$ python3 -q
>>> import numpy as np
>>> import numpy.linalg as la
>>> np.set_printoptions(precision=1, suppress=True, linewidth=160)
>>> def rd(a):
...     return np.round(a, 1) + 0
... 
>>> r0 = np.array([3, 3, 3, 3])
>>> rng = np.random.default_rng(2838)
>>> J = np.outer(rng.normal(size=21), r0) + 0.1 * rng.normal(size=(21, 4))
>>> rd(J)
array([[ 4.4,  4.3,  4.3,  4.4],
       [-2.4, -2.3, -2.6, -2.4],
       [-2.7, -2.7, -2.7, -2.6],
       [ 7. ,  7.1,  7. ,  7. ],
       [ 0.8,  0.8,  0.7,  0.6],
       [ 4. ,  3.9,  4.1,  4.1],
       [-5.8, -6.1, -5.9, -5.9],
       [-3.7, -3.7, -3.4, -3.6],
       [ 3.6,  3.6,  3.7,  3.7],
       [ 0.7,  0.6,  0.8,  0.4],
       [-1.1, -1. , -0.8, -0.9],
       [ 5.2,  5.2,  5.4,  5.3],
       [ 0.6,  0.8,  0.8,  0.7],
       [-4.6, -4.7, -4.7, -4.7],
       [-0.7, -0.9, -0.7, -0.7],
       [-2.7, -2.5, -2.8, -2.7],
       [-5.3, -5.3, -5.2, -5.2],
       [-1.6, -1.6, -1.7, -1.5],
       [-1.4, -1.6, -1.6, -1.5],
       [-0.7, -0.6, -0.6, -0.6],
       [ 1.4,  1.4,  1.2,  1.4]])
>>> basis = J[[7, 9]].astype(float)
>>> for _ in range(5):
...     z = la.norm(J[:, None] - basis, axis=-1).argmin(axis=1)
...     basis = np.array([J[z == j].mean(axis=0) for j in range(2)])
... 
>>> z
array([1, 0, 0, 1, 1, 1, 0, 0, 1, 1, 0, 1, 1, 0, 0, 0, 0, 0, 0, 0, 1])
>>> rd(basis)
array([[-2.7, -2.7, -2.7, -2.7],
       [ 3.1,  3.1,  3.1,  3.1]])
>>> proj = J @ la.solve(J.T @ J, J.T)
>>> np.allclose(proj @ proj, proj)
True
>>> F = np.load("run19.npy")
>>> F
array([[2, 2, 0, 0, 0, 0],
       [2, 0, 0, 0, 0, 0],
       [1, 0, 0, 0, 0, 0],
       [0, 0, 2, 2, 0, 0],
       [0, 0, 2, 0, 0, 0],
       [0, 0, 1, 0, 0, 0],
       [0, 0, 0, 0, 2, 2],
       [0, 0, 0, 0, 2, 0],
       [0, 0, 0, 0, 1, 0]])
>>> Y = np.c_[F[:, :3] @ np.array([[4, 0, 8], [8, 7, 2], [6, 7, 8]]), np.array([-1, -2, 2, 2, 2, 1, 2, 1, 2])]
>>> Y
array([[24, 14, 20, -1],
       [ 8,  0, 16, -2],
       [ 4,  0,  8,  2],
       [12, 14, 16,  2],
       [12, 14, 16,  2],
       [ 6,  7,  8,  1],
       [ 0,  0,  0,  2],
       [ 0,  0,  0,  1],
       [ 0,  0,  0,  2]])
>>> la.matrix_rank(np.c_[F, Y])
np.int64(7)
>>> rd(la.norm(Y - F @ la.lstsq(F, Y)[0], axis=0))
array([0., 0., 0., 3.])
>>> Y = F[0, 0] * F[1:] - np.outer(F[1:, 0], F[0])
>>> Y
array([[ 0, -4,  0,  0,  0,  0],
       [ 0, -2,  0,  0,  0,  0],
       [ 0,  0,  4,  4,  0,  0],
       [ 0,  0,  4,  0,  0,  0],
       [ 0,  0,  2,  0,  0,  0],
       [ 0,  0,  0,  0,  4,  4],
       [ 0,  0,  0,  0,  4,  0],
       [ 0,  0,  0,  0,  2,  0]])
>>> F[:, 0] / F[0, 0]
array([1. , 1. , 0.5, 0. , 0. , 0. , 0. , 0. , 0. ])
>>> np.flatnonzero(~Y.round(6).any(axis=1))
array([], dtype=int64)
>>> la.matrix_rank(Y), la.matrix_rank(F)
(np.int64(5), np.int64(6))
>>> t3 = np.stack([F, 2 * F, F[::-1]])
>>> np.einsum("bij,cij->bc", t3, t3)
array([[ 39,  78,   8],
       [ 78, 156,  16],
       [  8,  16,  39]])
>>> la.matrix_rank(t3.reshape(3, -1))
np.int64(2)
>>> rd(la.norm(t3, axis=(1, 2)))
array([ 6.2, 12.5,  6.2])
>>> la.matrix_rank(t3)
array([6, 6, 6])
>>> proj = F @ la.solve(F.T @ F, F.T)
>>> rd(la.eigvalsh(proj))
array([0., 0., 0., 1., 1., 1., 1., 1., 1.])
>>> np.trace(proj)
np.float64(6.0)
>>> la.matrix_rank(np.eye(9) - proj)
np.int64(3)
>>> np.allclose(proj @ proj, proj)
True
